% python3 -q
>>> import numpy as np
>>> from numpy import linalg as LA
>>> np.set_printoptions(precision=2, suppress=True, linewidth=100)
>>> def tidy(a):
...     return np.round(a, 2) + 0
... 
>>> feats = np.load("test17.npy")
>>> feats
array([[ 0,  2,  0,  0,  0,  0,  0],
       [ 0,  0,  2,  0,  0,  0,  0],
       [ 0,  0,  0,  0,  0,  0,  2],
       [ 0,  0,  0,  0,  0,  0,  0],
       [ 0,  0,  0,  0,  0, -2,  0],
       [ 1,  0,  0,  0,  0,  0,  0],
       [ 0,  0,  0,  0,  3,  0,  0]])
>>> tidy(feats @ LA.pinv(feats) @ feats)
array([[ 0.,  2.,  0.,  0.,  0.,  0.,  0.],
       [ 0.,  0.,  2.,  0.,  0.,  0.,  0.],
       [ 0.,  0.,  0.,  0.,  0.,  0.,  2.],
       [ 0.,  0.,  0.,  0.,  0.,  0.,  0.],
       [ 0.,  0.,  0.,  0.,  0., -2.,  0.],
       [ 1.,  0.,  0.,  0.,  0.,  0.,  0.],
       [ 0.,  0.,  0.,  0.,  3.,  0.,  0.]])
>>> np.abs(np.diag(LA.qr(feats)[1])) > 1e-9
array([ True,  True,  True, False,  True,  True,  True])
>>> np.allclose(feats[:-1].T @ LA.lstsq(feats[:-1].T, feats[-1])[0], feats[-1])
False
>>> r = LA.matrix_rank(feats)
>>> r
np.int64(6)
>>> N = LA.svd(feats)[2][r:].T
>>> feats @ N
array([[0.],
       [0.],
       [0.],
       [0.],
       [0.],
       [0.],
       [0.]])
>>> N[:, 0] / N[np.abs(N[:, 0]).round(6).argmax(), 0]
array([0., 0., 0., 1., 0., 0., 0.])
>>> [int(LA.matrix_rank(np.delete(feats, i, axis=0))) for i in range(7)]
[5, 5, 5, 6, 5, 5, 5]
>>> data = np.load("mat.npy")
>>> data
array([[ 0,  0,  4,  0,  0,  0,  3],
       [ 0,  1,  2,  0,  0,  0,  5],
       [ 0,  0,  6,  0,  4,  0,  1],
       [ 0,  0,  4,  0,  0,  0,  3],
       [ 2,  0, 12,  6, 16,  0,  0],
       [ 0,  1,  2,  0,  0,  0,  5],
       [ 0,  1,  2,  0,  0,  0,  5],
       [ 0,  0,  8,  0,  8,  0,  0],
       [ 0,  1,  2,  0,  0,  0,  5],
       [ 0,  0, 10,  2, 12,  0,  0],
       [ 0,  0,  6,  0,  4,  0,  1],
       [ 0,  0, 10,  2, 12,  0,  0],
       [ 0,  0, 10,  2, 12,  0,  0]])
>>> LA.cond(data) > 100
np.True_
>>> Uu, sv, Vh = LA.svd(data)
>>> V = Vh[:(sv > 1e-8).sum()]
>>> rng = np.random.default_rng(81306)
>>> x0 = data[8] + 5 * data[1] + rng.integers(2) * np.eye(7)[5]
>>> x0
array([ 0.,  6., 12.,  0.,  0.,  0., 30.])
>>> tidy(V.T @ V)
array([[1., 0., 0., 0., 0., 0., 0.],
       [0., 1., 0., 0., 0., 0., 0.],
       [0., 0., 1., 0., 0., 0., 0.],
       [0., 0., 0., 1., 0., 0., 0.],
       [0., 0., 0., 0., 1., 0., 0.],
       [0., 0., 0., 0., 0., 0., 0.],
       [0., 0., 0., 0., 0., 0., 1.]])
>>> LA.matrix_rank(np.vstack([data, x0]))
np.int64(6)
>>> mat = np.array([[0, 1, -1, -4, 4, -4, 0],
...     [-4, 1, -1, 4, 3, -3, -2],
...     [-4, 4, -5, -4, -4, 2, -4],
...     [-1, 2, 3, -5, 4, -5, -1],
...     [4, 5, 3, -2, 2, -3, 1],
...     [-4, 2, -5, 2, -3, -3, 0],
...     [3, -3, -4, 3, 5, 5, -3]])
>>> mat
array([[ 0,  1, -1, -4,  4, -4,  0],
       [-4,  1, -1,  4,  3, -3, -2],
       [-4,  4, -5, -4, -4,  2, -4],
       [-1,  2,  3, -5,  4, -5, -1],
       [ 4,  5,  3, -2,  2, -3,  1],
       [-4,  2, -5,  2, -3, -3,  0],
       [ 3, -3, -4,  3,  5,  5, -3]])
>>> np.allclose(mat @ mat.T, mat.T @ mat)
False
>>> tidy(LA.det(mat))
np.float64(-99318.0)
>>> mat @ mat
array([[ 36,   1,  24,  12,  11,  15,  10],
       [ 14,  16,  52, -14,  12, -19,   7],
       [-28, -32,   7,  72, -34,   0,  24],
       [ 18,  16,  10,   4, -12,  27,  -4],
       [ -7,  18, -13,  -5,  29,  -7, -21],
       [ 10, -39,  39,  34,  21,   8,  11],
       [ 16,  34,  31, -32,  11, -71,  33]])
>>> np.allclose(mat, mat.T)
False
>>> (mat - mat.T) / 2
array([[ 0. ,  2.5,  1.5, -1.5,  0. ,  0. , -1.5],
       [-2.5,  0. , -2.5,  1. , -1. , -2.5,  0.5],
       [-1.5,  2.5,  0. , -3.5, -3.5,  3.5,  0. ],
       [ 1.5, -1. ,  3.5,  0. ,  3. , -3.5, -2. ],
       [ 0. ,  1. ,  3.5, -3. ,  0. ,  0. , -2. ],
       [ 0. ,  2.5, -3.5,  3.5,  0. ,  0. , -2.5],
       [ 1.5, -0.5,  0. ,  2. ,  2. ,  2.5,  0. ]])
>>> tidy(np.sort(np.abs(LA.eigvals(mat))))
array([0.93, 5.85, 5.85, 6.97, 6.97, 8.02, 8.02])
>>> u = np.array([0, 3, 1, 3, 2, 2, 0])
>>> out = mat + np.outer(u, np.eye(7)[5])
>>> out
array([[ 0.,  1., -1., -4.,  4., -4.,  0.],
       [-4.,  1., -1.,  4.,  3.,  0., -2.],
       [-4.,  4., -5., -4., -4.,  3., -4.],
       [-1.,  2.,  3., -5.,  4., -2., -1.],
       [ 4.,  5.,  3., -2.,  2., -1.,  1.],
       [-4.,  2., -5.,  2., -3., -1.,  0.],
       [ 3., -3., -4.,  3.,  5.,  5., -3.]])
>>> LA.matrix_rank(out - mat)
np.int64(1)
>>> M = np.load("sample9.npy")
>>> tidy(M)
array([[-1.36, -3.82, -0.64, -1.9 ,  0.35,  2.06,  0.42],
       [-0.14, -0.67, -0.07,  3.44, -2.58,  2.38, -0.59],
       [-0.41,  1.05, -4.05, -0.06, -0.83, -0.02,  2.57],
       [ 2.31,  1.19,  1.11, -2.64, -2.41,  1.9 ,  0.8 ],
       [-0.82,  0.4 , -1.92, -1.46, -1.67, -0.65, -3.89],
       [ 0.54, -2.25,  0.59,  0.07, -2.67, -3.32,  1.05],
       [-4.08,  1.49,  1.71, -0.67, -1.34,  0.  ,  0.99]])
>>> u = np.array([7, 6, 4, 1, 2, 1, 4])
>>> out = M + np.outer(u, np.eye(7)[0])
>>> tidy(out)
array([[ 5.64, -3.82, -0.64, -1.9 ,  0.35,  2.06,  0.42],
       [ 5.86, -0.67, -0.07,  3.44, -2.58,  2.38, -0.59],
       [ 3.59,  1.05, -4.05, -0.06, -0.83, -0.02,  2.57],
       [ 3.31,  1.19,  1.11, -2.64, -2.41,  1.9 ,  0.8 ],
       [ 1.18,  0.4 , -1.92, -1.46, -1.67, -0.65, -3.89],
       [ 1.54, -2.25,  0.59,  0.07, -2.67, -3.32,  1.05],
       [-0.08,  1.49,  1.71, -0.67, -1.34,  0.  ,  0.99]])
>>> LA.matrix_rank(LA.inv(out) - LA.inv(M), tol=1e-8)
np.int64(1)
>>> tidy(LA.det(out) / LA.det(M)), tidy(1 + LA.solve(M, u)[0])
(np.float64(-0.08), np.float64(-0.08))
>>> O, R = LA.qr(M)
>>> tidy(O @ R)
array([[-1.36, -3.82, -0.64, -1.9 ,  0.35,  2.06,  0.42],
       [-0.14, -0.67, -0.07,  3.44, -2.58,  2.38, -0.59],
       [-0.41,  1.05, -4.05, -0.06, -0.83, -0.02,  2.57],
       [ 2.31,  1.19,  1.11, -2.64, -2.41,  1.9 ,  0.8 ],
       [-0.82,  0.4 , -1.92, -1.46, -1.67, -0.65, -3.89],
       [ 0.54, -2.25,  0.59,  0.07, -2.67, -3.32,  1.05],
       [-4.08,  1.49,  1.71, -0.67, -1.34,  0.  ,  0.99]])
>>> abs(R[0, 0]), tidy(LA.norm(M[:, 0]))
(np.float64(5.0), np.float64(5.0))
>>> tidy(R)
array([[5., 0., 0., 0., 0., 0., 0.],
       [0., 5., 0., 0., 0., 0., 0.],
       [0., 0., 5., 0., 0., 0., 0.],
       [0., 0., 0., 5., 0., 0., 0.],
       [0., 0., 0., 0., 5., 0., 0.],
       [0., 0., 0., 0., 0., 5., 0.],
       [0., 0., 0., 0., 0., 0., 5.]])
